>>> import numpy as np
>>> import numpy.linalg as la
>>> np.set_printoptions(precision=3, suppress=True, linewidth=100, floatmode="fixed")
>>> rnd = lambda a: np.round(a, 3) + 0
>>> W0 = np.loadtxt("test15.csv", delimiter=",")
>>> W0
array([[ 0.000,  0.000],
       [-4.000, -4.000],
       [-4.000, -4.000],
       [-2.000, -2.000]])
>>> Uu, sv, VT = la.svd(W0)
>>> np.argmax(sv[:-1] / (sv[1:] + 1e-6)) + 1
np.int64(1)
>>> other = Uu[:, :1] @ np.diag(sv[:1]) @ VT[:1]
>>> rnd(np.abs(W0 - other).max())
np.float64(0.0)
>>> rnd(la.norm(W0 - other) / la.norm(W0))
np.float64(0.0)
>>> X = np.load("block3.npy")
>>> X
array([[-3.000,  0.000, -6.000,  0.000],
       [ 0.000,  3.000,  0.000,  0.000],
       [ 0.000,  0.000,  3.000,  0.000],
       [12.000,  0.000, 12.000,  3.000]])
>>> # 2 blocks once reordered
>>> rng = np.random.default_rng(2310)
>>> lab = rng.permutation(4)
>>> lab
array([1, 2, 3, 0])
>>> other = X[lab][:, lab]
>>> rnd(np.sort(np.abs(la.eigvals(other))))
array([3.000, 3.000, 3.000, 3.000])
>>> (la.matrix_power((X != 0) + (X.T != 0) + np.eye(4), 4) > 0).astype(int)
array([[1, 0, 1, 1],
       [0, 1, 0, 0],
       [1, 0, 1, 1],
       [1, 0, 1, 1]])
>>> (X != 0).astype(int)
array([[1, 0, 1, 0],
       [0, 1, 0, 0],
       [0, 0, 1, 0],
       [1, 0, 1, 1]])
>>> rnd(la.det(X))
np.float64(-81.0)
>>> ev, evecs = la.eig(X)
>>> rnd(np.sort(la.eigvals(la.inv(X))))
array([-0.333,  0.333,  0.333,  0.333])
>>> np.prod(ev)
np.float64(-81.0)
>>> rnd(np.sort(la.eigvals(X.T)))
array([-3.000,  3.000,  3.000,  3.000])
>>> X @ evecs[:, 0] - ev[0] * evecs[:, 0]
array([0.000, 0.000, 0.000, 0.000])
>>> rnd(np.sort(la.eigvals(X @ X)))
array([9.000, 9.000, 9.000, 9.000])
>>> A = np.load("arr.npy")
>>> A
array([[1, 0, 0, 0],
       [2, 1, 0, 0],
       [1, 2, 1, 0],
       [0, 0, 1, 1]])
>>> # triangular: eigenvalues sit on the diagonal
>>> ev, evecs = la.eig(A)
>>> rnd(np.sort(la.eigvals(A @ A)))
array([1.000, 1.000, 1.000, 1.000])
>>> rnd(np.sort(la.eigvals(la.inv(A))))
array([1.000, 1.000, 1.000, 1.000])
>>> ev
array([1.000, 1.000, 1.000, 1.000])
>>> np.prod(np.diag(A)), rnd(la.det(A))
(np.int64(1), np.float64(1.0))
>>> [int(la.matrix_rank(la.matrix_power(A, p))) for p in range(1, 5)]
[4, 4, 4, 4]
>>> la.matrix_power(A - np.diag(np.diag(A)), 4)
array([[0, 0, 0, 0],
       [0, 0, 0, 0],
       [0, 0, 0, 0],
       [0, 0, 0, 0]])
>>> la.matrix_rank(A - A[0, 0] * np.eye(4))
np.int64(3)
>>> M = np.loadtxt("dump.csv", delimiter=",")
>>> M
array([[-18.000,   0.000,   3.000,   4.000],
       [  2.000,  45.000,   0.000,   1.000],
       [  3.000,   3.000,  44.000,   3.000],
       [  1.000,   3.000,   5.000,  21.000]])
>>> ev, evecs = la.eig(M)
>>> rnd(np.sort(la.eigvals(la.inv(M))))
array([-0.055,  0.022,  0.023,  0.049])
>>> rnd(np.sort(la.eigvals(M.T)))
array([-18.207,  20.288,  43.901,  46.017])
>>> rnd(ev)
array([-18.207,  20.288,  46.017,  43.901])
>>> rnd(np.sort(la.eigvals(M @ M)))
array([ 331.483,  411.609, 1927.315, 2117.593])
>>> rnd(M @ evecs[:, 0] - ev[0] * evecs[:, 0])
array([0.000, 0.000, 0.000, 0.000])
>>> rnd(np.prod(ev))
np.float64(-746226.0)
>>> lab = rng.permutation(4)
>>> lab
array([2, 3, 1, 0])
>>> other = M[lab][:, lab]
>>> np.diag(other)
array([ 44.000,  21.000,  45.000, -18.000])
>>> other
array([[ 44.000,   3.000,   3.000,   3.000],
       [  5.000,  21.000,   3.000,   1.000],
       [  0.000,   1.000,  45.000,   2.000],
       [  3.000,   4.000,   0.000, -18.000]])
>>> rnd(la.det(other)), rnd(la.det(M[lab]))
(np.float64(-746226.0), np.float64(746226.0))
>>> W1 = np.array([[9, 8, 1, 1, 7, 9],
...     [2, 5, 8, 1, 2, 0],
...     [3, 5, 6, 0, 2, 3],
...     [1, 6, 1, 1, 6, 3]])
>>> coef = np.array([-8, 7, -4, -3, -4, 6])
>>> H = np.maximum(other @ W1 + coef, 0)
>>> H
array([[406.000, 407.000,  85.000,  47.000, 334.000, 420.000],
       [ 89.000, 173.000, 188.000,  24.000,  85.000,  63.000],
       [131.000, 249.000, 276.000,   0.000, 100.000, 147.000],
       [  9.000,   0.000,  13.000,   0.000,   0.000,   0.000]])
>>> (H > 0).astype(int)
array([[1, 1, 1, 1, 1, 1],
       [1, 1, 1, 1, 1, 1],
       [1, 1, 1, 0, 1, 1],
       [1, 0, 1, 0, 0, 0]])
>>> la.matrix_rank(H)
np.int64(4)
>>> (H > 0).mean(axis=0)
array([1.000, 0.750, 1.000, 0.500, 0.750, 0.750])
>>> basis = np.array([[1, -1, 2],
...     [2, 1, -3],
...     [2, -3, 1],
...     [-1, 1, -3],
...     [-2, -3, -1],
...     [3, -2, 1]])
>>> (H @ basis).round(6).argmax(axis=1)
array([0, 0, 0, 0])
>>> H @ basis
array([[ 1935.000, -2049.000,  -379.000],
       [  806.000,  -837.000,  -247.000],
       [ 1422.000, -1304.000,  -162.000],
       [   35.000,   -48.000,    31.000]])
>>> m1 = np.load("m.npy")
>>> rnd(m1)
array([[-10.929,   7.508,  14.973],
       [  2.234, -17.330,  -9.730],
       [  1.456,  18.891,   6.404],
       [ 13.774,   9.695, -10.783],
       [ 11.145,  -7.076, -15.024],
       [ -8.291, -18.155,   1.289],
       [ 10.172,  -8.899, -14.743],
       [-12.807, -12.860,   8.402],
       [ -8.896, -17.790,   2.096],
       [ -5.884, -19.041,  -1.685],
       [  6.882, -13.446, -13.109],
       [-14.135,  -6.896,  12.355],
       [-11.768,   5.721,  15.125],
       [  9.105,  17.647,  -2.382],
       [ -7.019, -18.725,  -0.326]])
>>> d = la.norm(m1[:, None] - m1[None], axis=-1)
>>> d[7].round(6).argsort(kind="stable")[:4]
array([ 7, 11,  8,  5])
>>> d.mean(axis=1).argmax()
np.int64(2)
>>> E = -3 * np.eye(2) + np.ones((2, 2))
>>> E
array([[-2.000,  1.000],
       [ 1.000, -2.000]])
>>> r0, v = E[1], E[0]
>>> r0 @ v
np.float64(-4.0)
>>> r0 @ r0
np.float64(5.0)
>>> p = (r0 @ v) / (r0 @ r0) * r0
>>> p
array([-0.800,  1.600])
>>> rnd((v - p) @ r0)
np.float64(0.0)
>>> np.outer(r0, v)
array([[-2.000,  1.000],
       [ 4.000, -2.000]])
>>> la.matrix_rank(np.outer(r0, v))
np.int64(1)
>>> rnd(v - p)
array([-1.200, -0.600])
>>> rnd(la.eigvals(E))
array([-1.000, -3.000])
>>> rnd(la.eigvals(E).sum().real)
np.float64(-4.0)
>>> rnd(la.det(E.T))
np.float64(3.0)
>>> rnd(la.det(2 * E)), rnd(la.det(E))
(np.float64(12.0), np.float64(3.0))
>>> np.kron(np.eye(2, dtype=int), E)
array([[-2.000,  1.000, -0.000,  0.000],
       [ 1.000, -2.000,  0.000, -0.000],
       [-0.000,  0.000, -2.000,  1.000],
       [ 0.000, -0.000,  1.000, -2.000]])
>>> rnd(la.det(E[::-1]))
np.float64(-3.0)
